$ ipython --no-banner

In [1]: import numpy as np

In [2]: np.set_printoptions(precision=3, suppress=True, linewidth=200)

In [3]: A = np.loadtxt("m.csv", delimiter=",")

In [4]: A
Out[4]: 
array([[ 1.,  0.,  4.,  0., -1.],
       [ 2.,  6., -5., -3.,  3.],
       [-3., -8., -4.,  4.,  1.]])

In [5]: u = np.array([1, -4, -3])

In [6]: np.cross(A[0, :3], A[1, :3])
Out[6]: array([-24.,  13.,   6.])

In [7]: np.correlate(A[0], A[1], "full")
Out[7]: array([  3.,  -3.,   7.,  -6., -21.,  27.,  13.,  -6.,  -2.])

In [8]: np.convolve(A[0], u)
Out[8]: array([  1.,  -4.,   1., -16., -13.,   4.,   3.])

In [9]: rng = np.random.default_rng(412)

In [10]: out = A + rng.integers(-2, 3, (3, 2)) @ rng.integers(-2, 3, (2, 5))

In [11]: out
Out[11]: 
array([[ -1.,  -3.,   7.,   1.,   1.],
       [  2.,   6.,  -5.,  -3.,   3.],
       [-11., -14.,  -4.,   8.,   9.]])

In [12]: np.linalg.matrix_rank(out - A, tol=1e-8)
Out[12]: np.int64(2)

In [13]: np.linalg.svd(out - A, compute_uv=False)
Out[13]: array([14.041,  3.14 ,  0.   ])

In [14]: W1 = np.array([[2, 0, 0, 2], [2, 1, 0, 1], [0, 1, 1, 1], [2, 0, 1, 2], [1, 0, 0, 2]])

In [15]: coef = np.array([1, -1, 0, 0])

In [16]: hid = np.maximum(A @ W1 + coef, 0)

In [17]: (hid > 0).astype(int)
Out[17]: 
array([[1, 1, 1, 1],
       [1, 0, 0, 1],
       [0, 0, 0, 0]])

In [18]: hid
Out[18]: 
array([[ 2.,  3.,  4.,  4.],
       [14.,  0.,  0.,  5.],
       [ 0.,  0.,  0.,  0.]])

In [19]: C = np.array([[3, 0, 0], [1, 2, 2], [2, 2, 3], [1, 1, 0]])

In [20]: W1 @ C
Out[20]: 
array([[ 8,  2,  0],
       [ 8,  3,  2],
       [ 4,  5,  5],
       [10,  4,  3],
       [ 5,  2,  0]])

In [21]: (hid @ C).round(6).argmax(axis=1)
Out[21]: array([0, 0, 0])

In [22]: out = A / np.sqrt((A ** 2).mean(axis=1, keepdims=True))

In [23]: np.linalg.matrix_rank(A - A.mean(axis=1, keepdims=True))
Out[23]: np.int64(3)

In [24]: A - A.mean(axis=1, keepdims=True)
Out[24]: 
array([[ 0.2, -0.8,  3.2, -0.8, -1.8],
       [ 1.4,  5.4, -5.6, -3.6,  2.4],
       [-1. , -6. , -2. ,  6. ,  3. ]])

In [25]: np.linalg.matrix_rank(out) == np.linalg.matrix_rank(A)
Out[25]: np.True_

In [26]: np.linalg.norm(out, axis=1)
Out[26]: array([2.236, 2.236, 2.236])

In [27]: np.round(np.linalg.norm(A), 3)
Out[27]: np.float64(14.387)

In [28]: np.unravel_index(np.abs(A).argmax(), A.shape)
Out[28]: (np.int64(2), np.int64(1))

In [29]: A - A[0]
Out[29]: 
array([[ 0.,  0.,  0.,  0.,  0.],
       [ 1.,  6., -9., -3.,  4.],
       [-4., -8., -8.,  4.,  2.]])

In [30]: A.mean(axis=0)
Out[30]: array([ 0.   , -0.667, -1.667,  0.333,  1.   ])

In [31]: m1 = np.load("data.npy")

In [32]: m1
Out[32]: 
array([[0, 4],
       [0, 0]])

In [33]: np.argsort(-np.linalg.norm(m1, axis=0).round(6), kind="stable")[:3]
Out[33]: array([1, 0])

In [34]: np.linalg.matrix_rank(m1 - m1[0, 0] * np.eye(2))
Out[34]: np.int64(1)

In [35]: np.sort(np.linalg.eigvals(m1))
Out[35]: array([0., 0.])

In [36]: np.linalg.matrix_power(m1 - np.diag(np.diag(m1)), 2)
Out[36]: 
array([[0, 0],
       [0, 0]])

In [37]: np.linalg.svd(m1, compute_uv=False)
Out[37]: array([4., 0.])

In [38]: m1.T @ m1
Out[38]: 
array([[ 0,  0],
       [ 0, 16]])

In [39]: m1[:, 1] @ m1[:, 0]
Out[39]: np.int64(0)

In [40]: rank = np.linalg.matrix_rank(m1)

In [41]: rank
Out[41]: np.int64(1)

In [42]: ns = np.linalg.svd(m1)[2][rank:].T

In [43]: ns[:, 0] / ns[np.abs(ns[:, 0]).round(6).argmax(), 0]
Out[43]: array([ 1., -0.])

In [44]: np.linalg.matrix_rank(m1.T @ m1), np.linalg.matrix_rank(m1 @ m1.T)
Out[44]: (np.int64(1), np.int64(1))

In [45]: [int(np.linalg.matrix_rank(m1[:, :j + 1])) for j in range(2)]
Out[45]: [0, 1]

In [46]: np.allclose(m1 @ ns, 0)
Out[46]: True

In [47]: ns.shape
Out[47]: (2, 1)

In [48]: [int(np.linalg.matrix_rank(np.delete(m1, i, axis=0))) for i in range(2)]
Out[48]: [0, 1]

In [49]: ns @ ns.T
Out[49]: 
array([[1., 0.],
       [0., 0.]])
